>>> import numpy as np
>>> from numpy import linalg as LA
>>> np.set_printoptions(precision=2, suppress=True, linewidth=100, floatmode="fixed")
>>> def rd(a):
...     return np.round(a, 2) + 0
... 
>>> B = np.array([[2, 3, 0, 1, 3],
...     [0, 0, 0, 1, 3],
...     [2, 2, 1, 3, 1],
...     [0, 3, 0, 1, 0],
...     [1, 1, 3, 1, 3]])
>>> basis = np.array([[0]])
>>> m1 = np.block([[B, np.zeros((5, 1))], [np.zeros((1, 5)), basis]])
>>> m1
array([[2.00, 3.00, 0.00, 1.00, 3.00, 0.00],
       [0.00, 0.00, 0.00, 1.00, 3.00, 0.00],
       [2.00, 2.00, 1.00, 3.00, 1.00, 0.00],
       [0.00, 3.00, 0.00, 1.00, 0.00, 0.00],
       [1.00, 1.00, 3.00, 1.00, 3.00, 0.00],
       [0.00, 0.00, 0.00, 0.00, 0.00, 0.00]])
>>> # null space of dimension 1
>>> rng = np.random.default_rng(87688)
>>> labels = rng.permutation(6)
>>> labels
array([4, 2, 3, 1, 5, 0])
>>> B = m1[labels][:, labels]
>>> np.trace(B)
np.float64(7.0)
>>> K = np.loadtxt("run6.csv", delimiter=",")
>>> rd(K)
array([[-0.71, -0.71,  0.00,  0.00],
       [ 0.71, -0.71,  0.00,  0.00],
       [ 0.00,  0.00,  1.00,  0.00],
       [ 0.00,  0.00,  0.00,  1.00]])
>>> # orthonormal columns
>>> rd(LA.det(K[::-1]))
np.float64(1.0)
>>> rd(np.kron(np.eye(2, dtype=int), K))
array([[-0.71, -0.71,  0.00,  0.00,  0.00,  0.00,  0.00,  0.00],
       [ 0.71, -0.71,  0.00,  0.00,  0.00,  0.00,  0.00,  0.00],
       [ 0.00,  0.00,  1.00,  0.00,  0.00,  0.00,  0.00,  0.00],
       [ 0.00,  0.00,  0.00,  1.00,  0.00,  0.00,  0.00,  0.00],
       [ 0.00,  0.00,  0.00,  0.00, -0.71, -0.71,  0.00,  0.00],
       [ 0.00,  0.00,  0.00,  0.00,  0.71, -0.71,  0.00,  0.00],
       [ 0.00,  0.00,  0.00,  0.00,  0.00,  0.00,  1.00,  0.00],
       [ 0.00,  0.00,  0.00,  0.00,  0.00,  0.00,  0.00,  1.00]])
>>> rd(np.einsum("ii->", K))
np.float64(0.59)
>>> rd(np.poly(K))
array([ 1.00, -0.59, -0.83, -0.59,  1.00])
>>> rd(LA.eigvals(K))
array([-0.71+0.71j, -0.71-0.71j,  1.00+0.00j,  1.00+0.00j])
>>> rd(np.sort(np.abs(LA.eigvals(K))))
array([1.00, 1.00, 1.00, 1.00])
>>> rd(np.abs(LA.eigvals(K)).max())
np.float64(1.0)
>>> rd(np.trace(K))
np.float64(0.59)
>>> np.allclose(K, K.T)
False
>>> rd(LA.matrix_power(K, 2))
array([[ 0.00,  1.00,  0.00,  0.00],
       [-1.00,  0.00,  0.00,  0.00],
       [ 0.00,  0.00,  1.00,  0.00],
       [ 0.00,  0.00,  0.00,  1.00]])
>>> Q, Rm = LA.qr(K)
>>> np.abs(np.diag(Rm))
array([1.00, 1.00, 1.00, 1.00])
>>> np.allclose(Rm.T @ Rm, K.T @ K)
True
>>> np.trace(Q @ Q.T)
np.float64(4.0)
>>> vec = np.array([0, 0, -3, 0])
>>> rd(LA.inv(K))
array([[-0.71,  0.71,  0.00,  0.00],
       [-0.71, -0.71,  0.00,  0.00],
       [ 0.00,  0.00,  1.00,  0.00],
       [ 0.00,  0.00,  0.00,  1.00]])
>>> 4 - LA.matrix_rank(K - np.eye(4), tol=1e-8)
np.int64(2)
>>> rd(np.sort(np.abs(np.degrees(np.angle(LA.eigvals(K))))))
array([  0.00,   0.00, 135.00, 135.00])
>>> [p for p in range(1, 25) if np.allclose(LA.matrix_power(K, p), np.eye(4))]
[8, 16, 24]
>>> rd(LA.det(K))
np.float64(1.0)
